>>> import numpy as np
>>> np.set_printoptions(precision=3, suppress=True, linewidth=100, legacy="1.25")
>>> data = np.load("a.npy")
>>> print(data)
[[ 2  7  5  7  3  1]
 [ 7  4  3  0  6  6]
 [ 5  3  8  8 10  1]
 [ 7  0  8  6  0  5]
 [ 3  6 10  0  4  2]
 [ 1  6  1  5  2  2]]
>>> evals, evecs = np.linalg.eigh(data)
>>> vec = np.array([0, -3, 3, 3, -1, -1])
>>> print(vec @ data @ vec)
238
>>> print(np.linalg.eigvalsh(data[1:, 1:]))
[-7.44  -4.917  5.96   7.819 22.579]
>>> print(np.abs(data).sum(axis=1).max(), np.round(np.abs(evals).max(), 3))
35 26.887
>>> vec = np.array([3, -2, -4, 5, 5, -5])
>>> rhs = data @ vec
>>> print(rhs)
[ 17   1  62  -6 -33  12]
>>> print(np.linalg.solve(data, 5 * rhs))
[ 15. -10. -20.  25.  25. -25.]
>>> print(np.round(np.linalg.solve(data.T, data[1]), 3) + 0)
[0. 1. 0. 0. 0. 0.]
>>> print(np.linalg.solve(data, rhs + data[:, 5]))
[ 3. -2. -4.  5.  5. -4.]
>>> print(np.round(np.linalg.solve(data, data[:, 1]), 3) + 0)
[0. 1. 0. 0. 0. 0.]
>>> print(np.all(np.linalg.eigvalsh(data) > 0))
False
>>> Y = np.linalg.inv(data)
>>> print(np.round(data @ Y, 3) + 0)
[[1. 0. 0. 0. 0. 0.]
 [0. 1. 0. 0. 0. 0.]
 [0. 0. 1. 0. 0. 0.]
 [0. 0. 0. 1. 0. 0.]
 [0. 0. 0. 0. 1. 0.]
 [0. 0. 0. 0. 0. 1.]]
>>> print((np.abs(Y) > 1e-9).astype(int))
[[1 1 1 1 1 1]
 [1 1 1 1 1 1]
 [1 1 1 1 1 1]
 [1 1 1 1 1 1]
 [1 1 1 1 1 1]
 [1 1 1 1 1 1]]
>>> W0 = np.load("data.npy")
>>> print(W0)
[[ 0.  0.  0.  0.  0.  0. -1.]
 [ 0.  0.  0.  0.  0.  0. -2.]
 [ 0.  0.  0.  0.  0.  0.  0.]
 [ 0.  0.  0.  0.  0.  0.  0.]
 [ 0.  0.  0.  0.  0.  0. -3.]
 [ 0.  0.  0.  0.  0.  0.  2.]
 [-1. -2.  0.  0. -3.  2.  0.]]
>>> r0 = np.array([-2, 5, 0])
>>> print(np.correlate(W0[3], W0[5], "full"))
[0. 0. 0. 0. 0. 0. 0. 0. 0. 0. 0. 0. 0.]
>>> print(np.convolve(W0[3], r0))
[0. 0. 0. 0. 0. 0. 0. 0. 0.]
>>> E = np.loadtxt("layer12.csv", delimiter=",")
>>> print(E)
[[ 2.  0.  0.  0.  0.]
 [ 0.  2.  0.  0.  1.]
 [ 0.  0.  2. -1.  0.]
 [ 0.  0.  1.  0.  0.]
 [ 0. -2.  0.  0. -2.]]
>>> print((E != 0).astype(int))
[[1 0 0 0 0]
 [0 1 0 0 1]
 [0 0 1 1 0]
 [0 0 1 0 0]
 [0 1 0 0 1]]
>>> print(np.flatnonzero(np.linalg.matrix_power((E != 0) + (E.T != 0) + np.eye(5), 5)[0]))
[0]
>>> print((np.linalg.matrix_power((E != 0) + (E.T != 0) + np.eye(5), 5) > 0).astype(int))
[[1 0 0 0 0]
 [0 1 0 0 1]
 [0 0 1 1 0]
 [0 0 1 1 0]
 [0 1 0 0 1]]
>>> O, Rm = np.linalg.qr(E)
>>> print(O.shape, Rm.shape)
(5, 5) (5, 5)
>>> print(np.abs(np.diag(Rm)))
[2.    2.828 2.236 0.447 0.707]
>>> print(np.allclose(Rm.T @ Rm, E.T @ E))
True
>>> print(Rm)
[[ 2.     0.     0.     0.     0.   ]
 [ 0.    -2.828  0.     0.    -2.121]
 [ 0.     0.    -2.236  0.894  0.   ]
 [ 0.     0.     0.     0.447  0.   ]
 [ 0.     0.     0.     0.    -0.707]]
>>> P = np.triu(np.array([[-1, -4, -2, 1, -4],
...     [-7, 0, 1, -3, 8],
...     [5, 5, 2, -2, -7],
...     [9, 6, 9, 7, 3],
...     [9, 0, 9, 9, -4]]), 1) + np.eye(5)
>>> Y = P @ E @ np.linalg.inv(P)
>>> print(P @ E - E @ P)
[[  0.   8.   1.   0.  12.]
 [  0. -16.  -3.   5. -32.]
 [  0.  14.  -2.   4.  31.]
 [  0.  -6.   0.   2.   1.]
 [  0.   0.   2.  -6.  16.]]
>>> print(round(np.linalg.det(Y), 3))
-4.0
>>> print(np.linalg.matrix_rank(Y))
5
>>> print(np.poly(Y))
[  1.  -4.   3.   6. -10.   4.]
>>> O, evecs = np.linalg.qr(E[:, :1])[0], np.linalg.qr(E[:, 1:])[0]
>>> sv = np.linalg.svd(O.T @ evecs, compute_uv=False)
>>> print((sv > 0.9).sum())
0
>>> print(round(float(np.linalg.norm(O @ O.T - evecs @ evecs.T, 2)), 3))
1.0
>>> X = np.load("arr.npy")
>>> print(X)
[[ 6 -1 -5  3  0]
 [-1  6 -5 -2  3]
 [-5 -5  4  3 -6]
 [ 3 -2  3  2 -5]
 [ 0  3 -6 -5 -2]]
>>> gram = X.T @ X
>>> print(gram)
[[ 71   7 -36  11  12]
 [  7  75 -69 -49  52]
 [-36 -69 111  43 -42]
 [ 11 -49  43  51 -24]
 [ 12  52 -42 -24  74]]
>>> print(np.allclose(gram, gram.T))
True
>>> print(np.linalg.svd(X, compute_uv=False) ** 2)
[230.245  83.143  46.75   15.623   6.239]
>>> print(np.diag(gram))
[ 71  75 111  51  74]
>>> print(np.linalg.eigvalsh(gram)[::-1])
[230.245  83.143  46.75   15.623   6.239]
>>> evals, evecs = np.linalg.eigh(gram)
>>> vec = np.array([0, 8, 4, 1, 1])
>>> print(evecs * np.maximum(evals, 0) @ evecs.T)
[[ 71.   7. -36.  11.  12.]
 [  7.  75. -69. -49.  52.]
 [-36. -69. 111.  43. -42.]
 [ 11. -49.  43.  51. -24.]
 [ 12.  52. -42. -24.  74.]]
>>> print(evecs * np.abs(evals) @ evecs.T)
[[ 71.   7. -36.  11.  12.]
 [  7.  75. -69. -49.  52.]
 [-36. -69. 111.  43. -42.]
 [ 11. -49.  43.  51. -24.]
 [ 12.  52. -42. -24.  74.]]
>>> vec = np.array([0, 1, 0, 1, 0])
>>> h1 = np.maximum(X @ vec, 0)
>>> print(X.T @ h1)
[  8  22 -30  -2  12]
>>> print(X * (h1 > 1e-9)[:, None])
[[ 6 -1 -5  3  0]
 [-1  6 -5 -2  3]
 [ 0  0  0  0  0]
 [ 0  0  0  0  0]
 [ 0  0  0  0  0]]
>>> print(h1)
[2 4 0 0 0]
>>> print(np.maximum(X @ vec, 0) - np.maximum(-X @ vec, 0))
[ 2  4 -2  0 -2]
>>> print(np.flatnonzero(h1 > 1e-9))
[0 1]
>>> evals, evecs = np.linalg.eigh(X)
>>> vec = np.array([3, 0, 3, 1, 1])
>>> print(np.abs(X).sum(axis=1).max(), np.round(np.abs(evals).max(), 3))
23 15.174
>>> print(vec @ X @ vec)
-10
>>> K = np.loadtxt("sample13.csv", delimiter=",")
>>> print(K)
[[ 4.254 -5.254 -2.627  4.254 -3.627]
 [ 0.024 -1.024 -0.512  0.024 -1.512]
 [ 0.141 -1.141 -0.57   0.141 -1.57 ]
 [-1.967  0.967  0.484 -1.967 -0.516]
 [ 0.154 -1.154 -0.577  0.154 -1.577]
 [ 2.413 -3.413 -1.707  2.413 -2.707]
 [-1.026  0.026  0.013 -1.026 -0.987]
 [ 2.302 -3.302 -1.651  2.302 -2.651]
 [ 1.057 -2.057 -1.028  1.057 -2.028]
 [ 0.503 -1.503 -0.752  0.503 -1.752]
 [ 1.122 -2.122 -1.061  1.122 -2.061]
 [ 2.356 -3.356 -1.678  2.356 -2.678]
 [ 1.062 -2.062 -1.031  1.062 -2.031]
 [ 0.17  -1.17  -0.585  0.17  -1.585]
 [ 1.296 -2.296 -1.148  1.296 -2.148]
 [ 4.716 -5.716 -2.858  4.716 -3.858]]
>>> rng = np.random.default_rng(8661)
>>> Y = K + rng.integers(-2, 3, (16, 2)) @ rng.integers(-2, 3, (2, 5))
>>> print(Y)
[[ 7.254 -9.254  3.373  0.254 -7.627]
 [ 1.024  0.976  1.488 -2.976  0.488]
 [-1.859  2.859 -4.57   2.141  2.43 ]
 [-0.967 -1.033  2.484 -2.967 -2.516]
 [ 2.154 -5.154  3.423 -1.846 -5.577]
 [ 4.413 -3.413  2.293 -1.587 -2.707]
 [-0.026  2.026  2.013 -4.026  1.013]
 [ 5.302 -7.302  4.349 -1.698 -6.651]
 [ 5.057 -6.057  6.972 -4.943 -6.028]
 [-0.497 -3.503 -2.752  3.503 -3.752]
 [ 3.122 -2.122  2.939 -2.878 -2.061]
 [ 2.356 -7.356 -1.678  4.356 -6.678]
 [ 2.062 -4.062  0.969  0.062 -4.031]
 [ 1.17   0.83   1.415 -2.83   0.415]
 [ 0.296  1.704 -3.148  1.296  1.852]
 [ 6.716 -5.716  1.142  0.716 -3.858]]
>>> print(np.abs(Y - K).sum(axis=1))
[21. 10. 16.  8. 16. 10. 10. 21. 26. 10. 10. 10.  8. 10. 11. 10.]
>>> print(np.round(np.linalg.svd(Y - K, compute_uv=False), 3) + 0)
[23.836 13.222  0.     0.     0.   ]
